>>> import numpy as np
>>> np.set_printoptions(suppress=True, linewidth=120)
>>> A = np.loadtxt("x.csv", delimiter=",")
>>> print(A)
[[-9.  3. -2. -1.  0.  3. -2. -1. -1. -3.  0.  1.  3.]
 [-2. -6. -1.  1.  3.  1.  2.  3. -1. -3.  2.  3.  1.]
 [ 2. -1. 10.  1.  2.  1.  0. -1. -2.  3.  3. -2.  0.]
 [ 1.  2.  2.  2. -1. -1. -3.  0. -1.  1. -1.  2. -1.]
 [-2. -2. -2. -2.  5.  3. -2.  3.  1.  3.  2.  1. -1.]
 [ 2.  1. -2. -2. -1.  5. -2.  2.  2.  0.  3.  2.  3.]
 [ 0.  2.  0.  1.  0.  3.  4. -1. -3. -1. -2.  0.  1.]
 [ 1. -2. -3. -1.  1. -2. -2.  3. -1. -2. -1. -2.  1.]
 [ 3. -2. -2. -1.  3. -2.  0. -1.  9.  2.  2.  2.  0.]
 [-3. -1.  2.  3.  3.  2.  3.  0. -2. -9. -3.  0.  1.]
 [-1. -2. -3.  0. -1.  2. -2.  1.  3.  2.  9. -1. -3.]
 [ 3.  0. -1. -2. -1. -1.  2.  3. -2.  3.  2.  5.  0.]
 [ 3.  1. -1.  3.  2.  0.  2.  2. -3. -3.  1. -1. -7.]]
>>> rng = np.random.default_rng(494714)
>>> z = rng.permutation(13)
>>> out = A[:, z] * rng.choice([-1, 1], 13)
>>> out
array([[-3., -0., -9.,  0., -2., -3.,  1., -1., -2.,  1., -3., -3.,  1.],
       [-1., -2., -2.,  3., -1., -3.,  3.,  1.,  2.,  1., -1.,  6., -3.],
       [-0., -3.,  2.,  2., 10.,  3., -2.,  1.,  0.,  2., -1.,  1.,  1.],
       [ 1.,  1.,  1., -1.,  2.,  1.,  2.,  2., -3.,  1.,  1., -2., -0.],
       [ 1., -2., -2.,  5., -2.,  3.,  1., -2., -2., -1., -3.,  2., -3.],
       [-3., -3.,  2., -1., -2.,  0.,  2., -2., -2., -2., -5., -1., -2.],
       [-1.,  2.,  0.,  0.,  0., -1.,  0.,  1.,  4.,  3., -3., -2.,  1.],
       [-1.,  1.,  1.,  1., -3., -2., -2., -1., -2.,  1.,  2.,  2., -3.],
       [-0., -2.,  3.,  3., -2.,  2.,  2., -1.,  0., -9.,  2.,  2.,  1.],
       [-1.,  3., -3.,  3.,  2., -9.,  0.,  3.,  3.,  2., -2.,  1., -0.],
       [ 3., -9., -1., -1., -3.,  2., -1.,  0., -2., -3., -2.,  2., -1.],
       [-0., -2.,  3., -1., -1.,  3.,  5., -2.,  2.,  2.,  1., -0., -3.],
       [ 7., -1.,  3.,  2., -1., -3., -1.,  3.,  2.,  3., -0., -1., -2.]])
>>> Uu, _, Vt = np.linalg.svd(A.T @ out)
>>> z
array([12, 10,  0,  4,  2,  9, 11,  3,  6,  8,  5,  1,  7])
>>> u = np.array([1, 1])
>>> np.convolve(A[2], u)
array([ 2.,  1.,  9., 11.,  3.,  3.,  1., -1., -3.,  1.,  6.,  1., -2.,  0.])
>>> np.correlate(A[2], A[6], "full")
array([  2.,  -1.,   6.,   1., -23., -10., -26., -16.,  27.,  36.,  17.,  21.,   0.,  12., -18.,  13.,  24.,  -1.,
        -5.,  -1.,   4.,   6.,  -4.,   0.,   0.])
>>> np.cross(A[2, :3], A[6, :3])
array([-20.,   0.,   4.])
>>> x = np.array([0, 2, 3, 3, 3, 0, 3, 2, 3, 2, 3, 3, 2])
>>> target = A @ x
>>> print(target)
[-11.  17.  38.   4.  15.  12.   2. -27.  37.   0.  11.  21.  -5.]
>>> np.round(np.linalg.solve(A, target), 1) + 0
array([0., 2., 3., 3., 3., 0., 3., 2., 3., 2., 3., 3., 2.])
>>> np.round(np.linalg.solve(A, A[:, 2]), 1) + 0
array([0., 0., 1., 0., 0., 0., 0., 0., 0., 0., 0., 0., 0.])
>>> np.round(np.linalg.solve(A, target + A[:, 6]), 1) + 0
array([0., 2., 3., 3., 3., 0., 4., 2., 3., 2., 3., 3., 2.])
>>> print(np.round(np.linalg.solve(A, -1 * target), 1) + 0)
[ 0. -2. -3. -3. -3.  0. -3. -2. -3. -2. -3. -3. -2.]
>>> np.round(np.linalg.solve(A.T, A[11]), 1) + 0
array([0., 0., 0., 0., 0., 0., 0., 0., 0., 0., 0., 1., 0.])
>>> out = np.array([[3, -4],
...     [-1, -3],
...     [-5, 0],
...     [-3, -2],
...     [-5, 2],
...     [-5, -3],
...     [-2, -2],
...     [-1, -3],
...     [2, 3],
...     [3, 4],
...     [3, 4],
...     [2, 5],
...     [-4, 1]])
>>> np.vstack([A, out.T]).shape
(15, 13)
>>> np.linalg.matrix_rank(A @ out)
np.int64(2)
>>> np.linalg.matrix_rank(np.vstack([A, out.T]))
np.int64(13)
>>> print(np.einsum("ik,kj->ij", A, out))
[[ -48.   20.]
 [ -28.   23.]
 [ -50.    5.]
 [   7.   -1.]
 [  -4.   41.]
 [   8.    5.]
 [ -46.  -42.]
 [  10.  -17.]
 [  54.   64.]
 [-102.  -50.]
 [  61.   48.]
 [  44.   19.]
 [   2.  -56.]]
>>> A @ out
array([[ -48.,   20.],
       [ -28.,   23.],
       [ -50.,    5.],
       [   7.,   -1.],
       [  -4.,   41.],
       [   8.,    5.],
       [ -46.,  -42.],
       [  10.,  -17.],
       [  54.,   64.],
       [-102.,  -50.],
       [  61.,   48.],
       [  44.,   19.],
       [   2.,  -56.]])
>>> np.einsum("ik,kj->ji", A, out)
array([[ -48.,  -28.,  -50.,    7.,   -4.,    8.,  -46.,   10.,   54., -102.,   61.,   44.,    2.],
       [  20.,   23.,    5.,   -1.,   41.,    5.,  -42.,  -17.,   64.,  -50.,   48.,   19.,  -56.]])
